In [1]: import numpy as np

In [2]: np.set_printoptions(precision=3, suppress=True, linewidth=140, legacy="1.25")

In [3]: tidy = lambda a: np.round(a, 3) + 0

In [4]: r0 = np.array([2, 3, 1, 2, 2, 1, 1, 2, 3, 1, 0, 1])

In [5]: r1 = np.array([-1, 3, 1, -1, 1, -3, 3, 3, 0, -3, -3, -1, 2, 3])

In [6]: M = np.outer(r0, r1)

In [7]: print(M)
[[-2  6  2 -2  2 -6  6  6  0 -6 -6 -2  4  6]
 [-3  9  3 -3  3 -9  9  9  0 -9 -9 -3  6  9]
 [-1  3  1 -1  1 -3  3  3  0 -3 -3 -1  2  3]
 [-2  6  2 -2  2 -6  6  6  0 -6 -6 -2  4  6]
 [-2  6  2 -2  2 -6  6  6  0 -6 -6 -2  4  6]
 [-1  3  1 -1  1 -3  3  3  0 -3 -3 -1  2  3]
 [-1  3  1 -1  1 -3  3  3  0 -3 -3 -1  2  3]
 [-2  6  2 -2  2 -6  6  6  0 -6 -6 -2  4  6]
 [-3  9  3 -3  3 -9  9  9  0 -9 -9 -3  6  9]
 [-1  3  1 -1  1 -3  3  3  0 -3 -3 -1  2  3]
 [ 0  0  0  0  0  0  0  0  0  0  0  0  0  0]
 [-1  3  1 -1  1 -3  3  3  0 -3 -3 -1  2  3]]

In [8]: print(np.linalg.lstsq(M[:-1].T, M[-1])[2])
1

In [9]: print(np.abs(np.diag(np.linalg.qr(M)[1])) > 1e-9)
[ True False False False False False False False False False False False]

In [10]: try:
    ...:     np.linalg.inv(M)
    ...: except np.linalg.LinAlgError as e:
    ...:     print("failed:", e)
    ...: 
failed: Last 2 dimensions of the array must be square

In [11]: print(tidy(np.trace(np.linalg.pinv(M) @ M)))
1.0

In [12]: print(np.allclose(M[:-1].T @ np.linalg.lstsq(M[:-1].T, M[-1])[0], M[-1]))
True

In [13]: print(np.unique(M.round(6), axis=0).shape)
(4, 14)
